In [1]: import numpy as np

In [2]: np.set_printoptions(precision=4, suppress=True, linewidth=200, sign=" ")

In [3]: tidy = lambda a: np.round(a, 4) + 0

In [4]: m1 = np.load("mat.npy")

In [5]: tidy(m1)
Out[5]: 
array([[ 0.125 ,  0.25  ,  0.375 ,  0.25  ],
       [ 0.2222,  0.4444,  0.3333,  0.    ],
       [ 0.3333,  0.3333,  0.3333,  0.    ],
       [ 0.3   ,  0.3   ,  0.    ,  0.4   ]])

In [6]: # a transition matrix

In [7]: tidy((m1 + m1.T) / 2)
Out[7]: 
array([[ 0.125 ,  0.2361,  0.3542,  0.275 ],
       [ 0.2361,  0.4444,  0.3333,  0.15  ],
       [ 0.3542,  0.3333,  0.3333,  0.    ],
       [ 0.275 ,  0.15  ,  0.    ,  0.4   ]])

In [8]: tidy(np.trace(m1))
Out[8]: np.float64(1.3028)

In [9]: m1.inv()
AttributeError: 'numpy.ndarray' object has no attribute 'inv'


In [10]: assert m1 == m1.T
ValueError: The truth value of an array with more than one element is ambiguous. Use a.any() or a.all()


In [11]: np.allclose(m1 @ m1.T, m1.T @ m1)
Out[11]: False

In [12]: tidy(np.abs(np.linalg.eigvals(m1)).max())
Out[12]: np.float64(1.0)

In [13]: rng = np.random.default_rng(39)

In [14]: labels = rng.permutation(4)

In [15]: labels
Out[15]: array([ 2,  3,  0,  1])

In [16]: Y = m1[labels][:, labels]

In [17]: np.allclose(Y, m1)
Out[17]: False

In [18]: tidy(Y)
Out[18]: 
array([[ 0.3333,  0.    ,  0.3333,  0.3333],
       [ 0.    ,  0.4   ,  0.3   ,  0.3   ],
       [ 0.375 ,  0.25  ,  0.125 ,  0.25  ],
       [ 0.3333,  0.    ,  0.2222,  0.4444]])

In [19]: tidy(np.linalg.det(Y)), tidy(np.linalg.det(m1[labels]))
Out[19]: (np.float64(-0.0111), np.float64(-0.0111))

In [20]: arr = np.load("layer1.npy")

In [21]: arr
Out[21]: 
array([[ 1.5   , -2.3   ,  1.3   ,  0.4   ],
       [ 1.7766, -2.2496,  1.1576, -0.043 ],
       [-1.3   ,  0.3   , -0.1   , -0.2   ],
       [ 0.8   ,  0.3   ,  1.6   , -0.4   ]])

In [22]: labels = rng.permutation(4)

In [23]: labels
Out[23]: array([ 3,  2,  1,  0])

In [24]: Y = arr[labels][:, labels]

In [25]: np.trace(Y)
Out[25]: np.float64(-1.2496)

In [26]: arr.inv()
AttributeError: 'numpy.ndarray' object has no attribute 'inv'


In [27]: tidy(np.abs(np.linalg.eigvals(arr)).max())
Out[27]: np.float64(1.3479)

In [28]: np.trace(arr)
Out[28]: np.float64(-1.2496)

In [29]: tidy(np.linalg.det(arr))
Out[29]: np.float64(2.3291)

In [30]: u = np.array([3, -3])

In [31]: tidy(np.correlate(arr[3], arr[1], "full"))
Out[31]: array([-0.0344,  0.9132, -1.5212,  2.6158, -3.5294,  3.7424, -0.7106])

In [32]: Y = np.linalg.inv(arr)

In [33]: tidy(np.linalg.cond(arr))
Out[33]: np.float64(13.349)

In [34]: tidy(np.linalg.det(arr) * np.linalg.det(Y))
Out[34]: np.float64(1.0)

In [35]: (np.abs(Y) > 1e-9).astype(int)
Out[35]: 
array([[ 1,  1,  1,  1],
       [ 1,  1,  1,  1],
       [ 1,  1,  1,  1],
       [ 1,  1,  1,  1]])

In [36]: tidy(np.linalg.inv(Y))
Out[36]: 
array([[ 1.5   , -2.3   ,  1.3   ,  0.4   ],
       [ 1.7766, -2.2496,  1.1576, -0.043 ],
       [-1.3   ,  0.3   , -0.1   , -0.2   ],
       [ 0.8   ,  0.3   ,  1.6   , -0.4   ]])

In [37]: tidy(arr @ Y)
Out[37]: 
array([[ 1.,  0.,  0.,  0.],
       [ 0.,  1.,  0.,  0.],
       [ 0.,  0.,  1.,  0.],
       [ 0.,  0.,  0.,  1.]])

In [38]: np.allclose(Y, arr.T)
Out[38]: False

In [39]: data = np.load("sample4.npy")

In [40]: data
Out[40]: 
array([[ 0,  0,  1],
       [ 0, -1,  0],
       [ 2,  0,  0]])

In [41]: # splits into 2 blocks

In [42]: U, sigma = np.linalg.svd(data)
ValueError: too many values to unpack (expected 2)


In [43]: U, sigma, vt = np.linalg.svd(data, full_matrices=False)

In [44]: vt @ vt.T
Out[44]: 
array([[ 1.,  0.,  0.],
       [ 0.,  1.,  0.],
       [ 0.,  0.,  1.]])

In [45]: tidy(np.cumsum(sigma ** 2) / np.sum(sigma ** 2))
Out[45]: array([ 0.6667,  0.8333,  1.    ])

In [46]: print(np.abs(vt[0]))
[ 1.  0.  0.]

In [47]: print(U.shape, sigma.shape, vt.shape)
(3, 3) (3,) (3, 3)

In [48]: (sigma > 1e-8).sum()
Out[48]: np.int64(3)

In [49]: data @ data
Out[49]: 
array([[ 2,  0,  0],
       [ 0,  1,  0],
       [ 0,  0,  2]])

In [50]: print(np.flatnonzero(np.linalg.matrix_power((data != 0) + (data.T != 0) + np.eye(3), 3)[0]))
[ 0  2]

In [51]: W0 = np.array([[5.0, 4.0, 0.0, 0.0],
    ...:     [4.0, 5.0, 0.0, 0.0],
    ...:     [0.0, 0.0, 5.0, 4.0],
    ...:     [0.0, 0.0, 4.0, 5.0]])

In [52]: u = np.array([1, -1, 3])

In [53]: np.correlate(W0[1], W0[2], "full")
Out[53]: array([ 16.,  40.,  25.,   0.,   0.,   0.,   0.])

In [54]: np.convolve(W0[1], u)
Out[54]: array([  4.,   1.,   7.,  15.,   0.,   0.])

In [55]: np.cross(W0[1, :3], W0[2, :3])
Out[55]: array([ 25., -20.,   0.])

In [56]: x = np.ones(4)

In [57]: for _ in range(7):
    ...:     x = W0 @ x
    ...:     x /= np.linalg.norm(x)
    ...:     print(round(x @ W0 @ x, 4))
    ...: 
9.0
9.0
9.0
9.0
9.0
9.0
9.0

In [58]: tidy(np.linalg.eigvalsh(W0)[-1])
Out[58]: np.float64(9.0)

In [59]: O, r_ = np.linalg.qr(W0)

In [60]: tidy(O)
Out[60]: 
array([[-0.7809, -0.6247,  0.    ,  0.    ],
       [-0.6247,  0.7809,  0.    ,  0.    ],
       [ 0.    ,  0.    , -0.7809, -0.6247],
       [ 0.    ,  0.    , -0.6247,  0.7809]])

In [61]: print(O.shape, r_.shape)
(4, 4) (4, 4)

In [62]: tidy(np.trace(O @ O.T))
Out[62]: np.float64(4.0)

In [63]: A = np.load("arr.npy")

In [64]: tidy(A)
Out[64]: 
array([[ 1.    ,  0.    ,  0.    ,  0.    ],
       [ 0.    ,  1.    ,  0.    ,  0.    ],
       [ 0.    ,  0.3333,  0.3333,  0.3333],
       [ 0.    ,  0.3333,  0.    ,  0.6667]])

In [65]: proj = np.triu(np.array([[-2, 0, 1, 1], [-2, -1, 1, -2], [-2, 1, 0, -1], [-2, 1, -2, 1]]), 1) + np.eye(4)

In [66]: Y = proj @ A @ np.linalg.inv(proj)

In [67]: tidy(np.linalg.det(Y))
Out[67]: np.float64(0.2222)

In [68]: print(tidy(Y))
[[ 1.      0.6667 -1.3333  0.    ]
 [ 0.      0.6667 -0.3333  0.    ]
 [ 0.      0.      0.3333  0.    ]
 [ 0.      0.3333 -0.3333  1.    ]]

In [69]: ev, evecs = np.linalg.eig(A)

In [70]: tidy(ev)
Out[70]: array([ 0.3333,  0.6667,  1.    ,  1.    ])

In [71]: tidy(np.sort(np.linalg.eigvals(np.linalg.inv(A))))
Out[71]: array([ 1. ,  1. ,  1.5,  3. ])

In [72]: tidy(np.linalg.matrix_power(A, 2))
Out[72]: 
array([[ 1.    ,  0.    ,  0.    ,  0.    ],
       [ 0.    ,  1.    ,  0.    ,  0.    ],
       [ 0.    ,  0.5556,  0.1111,  0.3333],
       [ 0.    ,  0.5556,  0.    ,  0.4444]])

In [73]: tidy(np.sort(np.abs(np.linalg.eigvals(A)))[::-1])
Out[73]: array([ 1.    ,  1.    ,  0.6667,  0.3333])

In [74]: p = np.eye(4)[0]

In [75]: for _ in range(4):
    ...:     p = p @ A
    ...:     print(p.round(4))
    ...: 
[ 1.  0.  0.  0.]
[ 1.  0.  0.  0.]
[ 1.  0.  0.  0.]
[ 1.  0.  0.  0.]

In [76]: F = np.load("block14.npy")

In [77]: tidy(F)
Out[77]: 
array([[ 0.4902, -0.098 ,  0.4902],
       [-0.098 ,  0.0196, -0.098 ],
       [ 0.4902, -0.098 ,  0.4902]])

In [78]: # applying it twice changes nothing

In [79]: def softmax(z):
    ...:     e = np.exp(z - z.max(axis=-1, keepdims=True))
    ...:     return e / e.sum(axis=-1, keepdims=True)
    ...: 

In [80]: print(tidy(softmax(10 * F[1])))
[ 0.1907  0.6185  0.1907]

In [81]: print(tidy(softmax(F[1] + 2)))
[ 0.32  0.36  0.32]

In [82]: scores = F @ F.T / np.sqrt(3)

In [83]: tidy(softmax(scores + np.triu(np.full(scores.shape, -np.inf), 1)))
Out[83]: 
array([[ 1.    ,  0.    ,  0.    ],
       [ 0.483 ,  0.517 ,  0.    ],
       [ 0.3687,  0.2625,  0.3687]])
